$ python3 -q
>>> import numpy as np
>>> np.set_printoptions(suppress=True, linewidth=200)
>>> def tidy(a):
...     return np.round(a, 2) + 0
... 
>>> other = np.array([[-5, -2]])
>>> E = np.block([[np.zeros((1, 1)), other], [other.T, np.zeros((2, 2))]])
>>> E
array([[ 0., -5., -2.],
       [-5.,  0.,  0.],
       [-2.,  0.,  0.]])
>>> t3 = np.stack([E, 3 * E, E[::-1]])
>>> tidy(np.linalg.norm(t3, axis=(1, 2)))
array([ 7.62, 22.85,  7.62])
>>> ev, evecs = np.linalg.eigh(E)
>>> vec = np.array([2, -1, 1])
>>> np.abs(E).sum(axis=1).max(), tidy(np.abs(ev).max())
(np.float64(7.0), np.float64(5.39))
>>> tidy(evecs * np.abs(ev) @ evecs.T)
array([[5.39, 0.  , 0.  ],
       [0.  , 4.64, 1.86],
       [0.  , 1.86, 0.74]])
>>> tidy(evecs * np.maximum(ev, 0) @ evecs.T)
array([[ 2.69, -2.5 , -1.  ],
       [-2.5 ,  2.32,  0.93],
       [-1.  ,  0.93,  0.37]])
>>> vec @ E @ vec
np.float64(12.0)
>>> tidy(np.linalg.eigvalsh(E[1:, 1:]))
array([0., 0.])
>>> feats = np.load("run10.npy")
>>> feats
array([[  6.08,   8.24,   9.76,   0.  ,  -5.19],
       [ -3.4 ,  -4.85,  -3.58,   3.63,   2.23],
       [ -1.08,   6.34,   4.81,   8.38,  -3.46],
       [  1.74,  -2.75,  -3.49,  -5.1 ,   3.35],
       [  5.39,   5.72,   9.19,   3.03, -11.22],
       [  3.76,   4.95,   5.87,   1.1 ,  -5.38],
       [ -2.59,  -5.4 ,  -4.96,  -2.24,   0.09],
       [ -6.01,  -8.35,  -4.44,   5.22,   2.31],
       [  2.28,   7.28,   8.47,   4.87,  -5.17],
       [  0.73,  -0.22,   2.52,   0.73,  -5.19],
       [ -2.87,  -4.46,  -1.26,   1.59,  -0.23],
       [ -2.51,  -7.79,  -6.43,   0.22,   4.74],
       [ 10.2 ,  15.1 ,  12.96,  -1.93,  -6.58],
       [ -0.73,   0.53,   5.19,   3.41,  -6.64],
       [ -3.99,  -6.7 ,  -3.71,   2.55,   2.63],
       [ -1.4 ,  -3.74,  -2.62,   0.96,   2.85],
       [  0.25,   3.07,   2.65,   3.15,  -2.1 ],
       [ -1.26,  -1.73,  -2.39,  -0.59,   3.22],
       [  0.5 ,   5.22,   6.46,   4.12,  -7.45],
       [  0.58,  -0.85,  -1.1 ,   0.91,   4.45],
       [  1.51,   1.3 ,  -1.25,  -4.68,   2.9 ],
       [ -1.86,   0.88,   3.31,   5.99,  -0.56],
       [ -3.09,  -3.46,   1.95,   3.15,  -7.81],
       [  0.79,  -1.42,   1.07,   1.89,   0.02],
       [  5.42,   8.93,   3.3 ,  -4.23,   0.51],
       [  1.09,   6.26,   3.87,  -1.14,  -0.26],
       [  3.83,   3.68,   2.98,  -0.5 ,  -1.31],
       [  2.13,   8.88,   9.92,   7.74,  -6.61],
       [  2.51,   1.33,   0.08,  -5.97,  -2.52],
       [ -2.53,  -8.43, -11.79,  -9.09,   9.92],
       [  8.2 ,   2.64,  -1.85, -11.3 ,   5.55],
       [ -1.22,   4.69,  -0.26,   2.07,   3.59]])
>>> Xs = (feats - feats.mean(axis=0)) / feats.std(axis=0)
>>> tidy(Xs.std(axis=0))
array([1., 1., 1., 1., 1.])
>>> np.argwhere(np.abs(Xs) > 2)
array([[ 4,  4],
       [12,  0],
       [12,  1],
       [12,  2],
       [29,  2],
       [29,  3],
       [29,  4],
       [30,  0],
       [30,  3]])
>>> c = np.linalg.lstsq(np.delete(Xs, 0, axis=1), Xs[:, 0])[0]
>>> np.abs(c).argmax()
np.int64(1)
>>> tidy(c)
array([-0.02,  1.21, -0.73,  0.31])
>>> tidy(1 - np.var(Xs[:, 0] - np.delete(Xs, 0, axis=1) @ c))
np.float64(0.92)
>>> arr = np.load("block8.npy")
>>> arr
array([[ 0, -2,  1, -3,  3, -1, -1],
       [ 2,  0,  2,  3, -2,  2,  0],
       [-1, -2,  0,  0,  0, -2, -1],
       [ 3, -3,  0,  0,  1,  2,  2],
       [-3,  2,  0, -1,  0,  1,  3],
       [ 1, -2,  2, -2, -1,  0, -1],
       [ 1,  0,  1, -2, -3,  1,  0]])
>>> vec = np.array([2, 1, 2, -1, 1, -3, 3])
>>> tidy(np.linalg.svd(arr, compute_uv=False))
array([6.73, 6.73, 4.59, 4.59, 2.16, 2.16, 0.  ])
>>> vec @ arr @ vec
np.int64(0)
>>> q = np.linalg.solve(np.eye(7) - arr, np.eye(7) + arr)
>>> tidy(np.linalg.det(q))
np.float64(1.0)
>>> tidy(q @ q.T)
array([[1., 0., 0., 0., 0., 0., 0.],
       [0., 1., 0., 0., 0., 0., 0.],
       [0., 0., 1., 0., 0., 0., 0.],
       [0., 0., 0., 1., 0., 0., 0.],
       [0., 0., 0., 0., 1., 0., 0.],
       [0., 0., 0., 0., 0., 1., 0.],
       [0., 0., 0., 0., 0., 0., 1.]])
>>> rank = np.linalg.matrix_rank(arr)
>>> rank
np.int64(6)
>>> null = np.linalg.svd(arr)[2][rank:].T
>>> tidy(null @ null.T)
array([[ 0.16,  0.1 ,  0.12,  0.  ,  0.  , -0.28,  0.19],
       [ 0.1 ,  0.06,  0.07,  0.  ,  0.  , -0.18,  0.12],
       [ 0.12,  0.07,  0.08,  0.  ,  0.  , -0.2 ,  0.13],
       [ 0.  ,  0.  ,  0.  ,  0.  ,  0.  ,  0.  ,  0.  ],
       [ 0.  ,  0.  ,  0.  ,  0.  ,  0.  ,  0.  ,  0.  ],
       [-0.28, -0.18, -0.2 ,  0.  ,  0.  ,  0.47, -0.32],
       [ 0.19,  0.12,  0.13,  0.  ,  0.  , -0.32,  0.22]])
>>> [int(np.linalg.matrix_rank(np.delete(arr, i, axis=0))) for i in range(7)]
[6, 6, 6, 5, 5, 6, 6]
>>> q, _ = np.linalg.qr(np.array([[0.3, 1.5, 1.1, 0.6],
...     [-0.4, -1.5, 0.4, 0.2],
...     [0.6, -0.7, 1.4, -0.7],
...     [2.0, 0.7, 0.1, -1.1]]))
>>> ev = np.array([9, -6, -1, 7])
>>> X = q @ np.diag(ev) @ q.T
>>> tidy(X)
array([[-1.73,  3.89,  0.28,  2.3 ],
       [ 3.89,  1.69, -4.94, -0.56],
       [ 0.28, -4.94,  0.92,  1.39],
       [ 2.3 , -0.56,  1.39,  8.12]])
>>> ev, evecs = np.linalg.eigh(X)
>>> vec = np.array([8, 1, 6, 1])
>>> tidy(vec @ X @ vec / (vec @ vec)), tidy(ev[0]), tidy(ev[-1])
(np.float64(0.14), np.float64(-6.0), np.float64(9.0))
>>> tidy(evecs * np.maximum(ev, 0) @ evecs.T)
array([[ 1.15,  1.67, -1.  ,  1.81],
       [ 1.67,  4.04, -3.12, -0.31],
       [-1.  , -3.12,  2.59,  1.45],
       [ 1.81, -0.31,  1.45,  8.23]])
>>> tidy(vec @ X @ vec)
np.float64(14.44)
